In [1]: import numpy as np

In [2]: np.set_printoptions(precision=3, suppress=True, linewidth=200)

In [3]: E = np.load("m.npy")

In [4]: E
Out[4]: 
array([[ 4.,  2.,  2., -2.,  0.,  0., -2.],
       [ 0.,  4., -2.,  1.,  3.,  0.,  0.],
       [ 0.,  0.,  2.,  3.,  5.,  2.,  1.],
       [ 0.,  0.,  1.,  3.,  0.,  2.,  5.],
       [ 0.,  0.,  0.,  2.,  4.,  4.,  5.],
       [ 0.,  0.,  3.,  4.,  3.,  0.,  1.],
       [ 0.,  0.,  2.,  3.,  4.,  4.,  4.]])

In [5]: U, s, Vh = np.linalg.svd(E, full_matrices=False)

In [6]: round(float(np.sqrt((s ** 2).sum())), 3), round(float(np.linalg.norm(E)), 3)
Out[6]: (17.349, 17.349)

In [7]: print(np.cumsum(s ** 2) / np.sum(s ** 2))
[0.669 0.808 0.895 0.965 0.998 1.    1.   ]

In [8]: print(np.allclose(U * s @ Vh, E))
True

In [9]: np.round(U.T @ U, 3) + 0
Out[9]: 
array([[1., 0., 0., 0., 0., 0., 0.],
       [0., 1., 0., 0., 0., 0., 0.],
       [0., 0., 1., 0., 0., 0., 0.],
       [0., 0., 0., 1., 0., 0., 0.],
       [0., 0., 0., 0., 1., 0., 0.],
       [0., 0., 0., 0., 0., 1., 0.],
       [0., 0., 0., 0., 0., 0., 1.]])

In [10]: u, r1 = E[6], E[2]

In [11]: u @ r1
Out[11]: np.float64(45.0)

In [12]: p = (u @ r1) / (u @ u) * u

In [13]: r1 - p
Out[13]: array([ 0.   ,  0.   ,  0.525,  0.787,  2.049, -0.951, -1.951])

In [14]: p
Out[14]: array([0.   , 0.   , 1.475, 2.213, 2.951, 2.951, 2.951])

In [15]: print(np.linalg.matrix_rank(np.outer(u, r1)))
1

In [16]: out = E / np.linalg.norm(E, axis=1, keepdims=True)

In [17]: G = out @ out.T

In [18]: round(np.degrees(np.arccos(np.clip(G[3, 2], -1, 1))), 3)
Out[18]: np.float64(60.765)

In [19]: print((np.abs(G) > 0.9).astype(int))
[[1 0 0 0 0 0 0]
 [0 1 0 0 0 0 0]
 [0 0 1 0 0 0 0]
 [0 0 0 1 0 0 0]
 [0 0 0 0 1 0 1]
 [0 0 0 0 0 1 0]
 [0 0 0 0 1 0 1]]

In [20]: G[3]
Out[20]: array([-0.396,  0.029,  0.488,  1.   ,  0.8  ,  0.541,  0.8  ])

In [21]: x = np.array([2, 0, 1, 0, 1, -2, 2])

In [22]: h = np.maximum(E @ x, 0)

In [23]: print(np.maximum(E @ x, 0) - np.maximum(-E @ x, 0))
[6. 1. 5. 7. 6. 8. 6.]

In [24]: h
Out[24]: array([6., 1., 5., 7., 6., 8., 6.])

In [25]: O, evecs = np.linalg.qr(E[:, :5])[0], np.linalg.qr(E[:, 5:])[0]

In [26]: s = np.linalg.svd(O.T @ evecs, compute_uv=False)

In [27]: (s > 0.9).sum()
Out[27]: np.int64(2)

In [28]: np.round(np.linalg.norm(O @ O.T - evecs @ evecs.T, 2), 3)
Out[28]: np.float64(1.0)

In [29]: print(np.degrees(np.arccos(s.clip(0, 1))))
[ 7.925 22.616]
